$ python3 -q
>>> import numpy as np
>>> from numpy import linalg as LA
>>> np.set_printoptions(precision=2, suppress=True, linewidth=140, sign=" ")
>>> def rd(a):
...     return np.round(a, 2) + 0
... 
>>> out = np.array([[0.3], [-0.4], [-0.2], [-1.3], [2.1], [1.3], [0.2]])
>>> cent = np.array([[0.4, -1.0, 0.4, 1.1, -0.4]])
>>> data = out @ cent
>>> rd(data)
array([[ 0.12, -0.3 ,  0.12,  0.33, -0.12],
       [-0.16,  0.4 , -0.16, -0.44,  0.16],
       [-0.08,  0.2 , -0.08, -0.22,  0.08],
       [-0.52,  1.3 , -0.52, -1.43,  0.52],
       [ 0.84, -2.1 ,  0.84,  2.31, -0.84],
       [ 0.52, -1.3 ,  0.52,  1.43, -0.52],
       [ 0.08, -0.2 ,  0.08,  0.22, -0.08]])
>>> Uu, sig, Vh = LA.svd(data)
>>> V = Vh[:(sig > 1e-8).sum()]
>>> rng = np.random.default_rng(68)
>>> x0 = data[1] + 4 * data[6] + rng.integers(2) * np.eye(5)[2]
>>> rd(x0)
array([ 0.16, -0.4 ,  0.16,  0.44, -0.16])
>>> np.allclose(V.T @ V @ x0, x0)
True
>>> rd(np.diag(V.T @ V))
array([ 0.06,  0.37,  0.06,  0.45,  0.06])
>>> rd(LA.norm(x0 - V.T @ V @ x0))
np.float64(0.0)
>>> K = np.load("mat.npy")
>>> K
array([[-6, -6,  6, -6, -6, -2,  4],
       [ 0,  0,  0,  0,  0,  0,  0],
       [ 6,  6, -6,  6,  6,  2, -4],
       [-6, -6,  6, -6, -6, -2,  4],
       [ 9,  9, -9,  9,  9,  3, -6],
       [ 0,  0,  0,  0,  0,  0,  0],
       [-6, -6,  6, -6, -6, -2,  4],
       [-9, -9,  9, -9, -9, -3,  6],
       [ 6,  6, -6,  6,  6,  2, -4]])
>>> rd(LA.norm(K, 2) / LA.norm(K))
np.float64(1.0)
>>> [round(float(x), 2) for x in LA.svd(K, compute_uv=False)[:3]]
[43.59, 0.0, 0.0]
>>> t3 = np.stack([K, 2 * K, K[::-1]])
>>> LA.matrix_rank(t3.reshape(3, -1))
np.int64(2)
>>> np.einsum("bij,cij->bc", t3, t3)
array([[1900, 3800, -350],
       [3800, 7600, -700],
       [-350, -700, 1900]])
>>> t3.shape
(3, 9, 7)
>>> t3.sum(axis=0)
array([[-12, -12,  12, -12, -12,  -4,   8],
       [ -9,  -9,   9,  -9,  -9,  -3,   6],
       [ 12,  12, -12,  12,  12,   4,  -8],
       [-18, -18,  18, -18, -18,  -6,  12],
       [ 36,  36, -36,  36,  36,  12, -24],
       [ -6,  -6,   6,  -6,  -6,  -2,   4],
       [-12, -12,  12, -12, -12,  -4,   8],
       [-27, -27,  27, -27, -27,  -9,  18],
       [ 12,  12, -12,  12,  12,   4,  -8]])
>>> W = np.array([[1, 3], [0, 2], [0, 3], [1, 0], [3, 0], [0, 3], [0, 0]])
>>> c = np.array([1, 4])
>>> act = np.maximum(K @ W + c, 0)
>>> rd((act > 0).mean(axis=0))
array([ 0.56,  0.56])
>>> (act > 0).astype(int)
array([[ 0,  0],
       [ 1,  1],
       [ 1,  1],
       [ 0,  0],
       [ 1,  1],
       [ 1,  1],
       [ 0,  0],
       [ 0,  0],
       [ 1,  1]])
>>> LA.matrix_rank(act)
np.int64(2)
>>> cent = np.array([[1, 3], [-1, -4]])
>>> act @ cent
array([[  0,   0],
       [ -3, -13],
       [  9,   5],
       [  0,   0],
       [ 15,  14],
       [ -3, -13],
       [  0,   0],
       [  0,   0],
       [  9,   5]])
